>>> import numpy as np
>>> np.set_printoptions(precision=3, suppress=True, linewidth=200)
>>> arr = np.load("case14.npy")
>>> arr
array([[ 2.113,  0.055, -0.819],
       [ 2.079,  0.045, -0.852],
       [ 1.369, -0.072, -0.53 ],
       [ 0.056,  0.005, -0.045],
       [ 2.135,  0.031, -1.019],
       [ 1.345,  0.001, -0.601],
       [ 2.194,  0.007, -0.894],
       [ 0.819, -0.081, -0.292],
       [ 0.696,  0.099, -0.174],
       [ 0.036, -0.062,  0.137],
       [ 2.158,  0.07 , -0.854],
       [ 2.103,  0.006, -0.869],
       [ 1.446,  0.06 , -0.568],
       [ 0.72 , -0.048, -0.39 ],
       [ 1.496,  0.01 , -0.597],
       [ 2.106,  0.139, -0.842],
       [ 0.725, -0.044, -0.342],
       [ 2.068,  0.   , -0.861],
       [ 0.626,  0.005, -0.334],
       [ 2.103, -0.009, -0.897],
       [ 0.649, -0.039, -0.348],
       [ 0.06 ,  0.075,  0.   ],
       [ 1.397, -0.023, -0.607],
       [ 2.066,  0.01 , -0.847],
       [-0.115,  0.024,  0.003]])
>>> np.linalg.rank(arr)
Traceback (most recent call last):
  File "<python-input-4>", line 1, in <module>
    np.linalg.rank(arr)
    ^^^^^^^^^^^^^^
AttributeError: module 'numpy.linalg' has no attribute 'rank'
>>> np.linalg.matrix_rank(arr)
np.int64(3)
>>> arr.sum(axis=0)
array([ 32.45 ,   0.264, -13.442])
>>> arr.shape
(25, 3)
>>> np.linalg.svd(arr, compute_uv=False)
array([8.221, 0.298, 0.238])
>>> out = arr / np.linalg.norm(arr, axis=1, keepdims=True)
>>> cov = out @ out.T
>>> np.round(np.degrees(np.arccos(np.clip(cov[9, 11], -1, 1))), 3)
np.float64(97.137)
>>> out = np.array([[8, -3, -8], [-3, 1, 6], [-8, -7, -9]])
>>> np.linalg.matrix_rank(arr @ out)
np.int64(3)
>>> np.linalg.matrix_rank(np.vstack([arr, out.T]))
np.int64(3)
>>> print(np.einsum("ij->j", arr))
[ 32.45    0.264 -13.442]
>>> Xs = (arr - arr.mean(axis=0)) / arr.std(axis=0)
>>> np.argwhere(np.abs(Xs) > 2)
array([[ 9,  2],
       [15,  1]])
>>> b = np.linalg.lstsq(np.delete(Xs, 0, axis=1), Xs[:, 0])[0]
>>> b
array([ 0.046, -0.972])
>>> vec = np.array([-3, -2, -3])
>>> rhs = arr @ vec
>>> b, lr = np.zeros(3), 1 / np.linalg.norm(arr, 2) ** 2
>>> for i in range(250):
...     b -= lr * arr.T @ (arr @ b - rhs)
...     if i % 50 == 0: print(i, round(np.linalg.norm(arr @ b - rhs), 3))
... 
0 1.305
50 1.223
100 1.145
150 1.072
200 1.004
>>> b
array([-1.923, -0.597, -0.372])
>>> round(float(np.linalg.cond(arr)), 3)
34.537
>>> K = np.load("mat.npy")
>>> K
array([[4., 1., 0., 0.],
       [0., 4., 1., 0.],
       [0., 0., 4., 1.],
       [0., 0., 0., 4.]])
>>> # triangular
>>> vec = np.array([1, 0, 0, 1])
>>> rhs = K @ vec
>>> rhs
array([4., 0., 1., 4.])
>>> np.linalg.solve(K.T, K[3])
array([0., 0., 0., 1.])
>>> np.linalg.solve(K, 4 * rhs)
array([4., 0., 0., 4.])
>>> np.linalg.matrix_rank(K - K[0, 0] * np.eye(4))
np.int64(3)
>>> print(np.prod(np.diag(K)), round(np.linalg.det(K), 3))
256.0 256.0
>>> print([int(np.linalg.matrix_rank(np.linalg.matrix_power(K, p))) for p in range(1, 5)])
[4, 4, 4, 4]
>>> K @ K
array([[16.,  8.,  1.,  0.],
       [ 0., 16.,  8.,  1.],
       [ 0.,  0., 16.,  8.],
       [ 0.,  0.,  0., 16.]])
>>> E = np.array([[2, 2, 0, 1], [3, 1, 0, 2], [3, 1, 0, 2]])
>>> Uu, sigma = np.linalg.svd(E)
Traceback (most recent call last):
  File "<python-input-39>", line 1, in <module>
    Uu, sigma = np.linalg.svd(E)
    ^^^^^^^^^
ValueError: too many values to unpack (expected 2)
>>> Uu, sigma, Vt = np.linalg.svd(E, full_matrices=False)
>>> np.round(np.sqrt((sigma ** 2).sum()), 3), np.round(np.linalg.norm(E), 3)
(np.float64(6.083), np.float64(6.083))
>>> np.round(Uu.T @ E @ Vt.T, 3) + 0
array([[5.961, 0.   , 0.   ],
       [0.   , 1.21 , 0.   ],
       [0.   , 0.   , 0.   ]])
>>> print(np.abs(Uu[:, 0]).round(6).argmax())
1
>>> np.abs(Vt[0])
array([0.786, 0.367, 0.   , 0.498])
>>> np.round(Uu.T @ Uu, 3) + 0
array([[1., 0., 0.],
       [0., 1., 0.],
       [0., 0., 1.]])
>>> sigma.round(3) + 0
array([5.961, 1.21 , 0.   ])
>>> print(Uu.shape, sigma.shape, Vt.shape)
(3, 3) (3,) (3, 4)
>>> (sigma > 1e-8).sum()
np.int64(2)
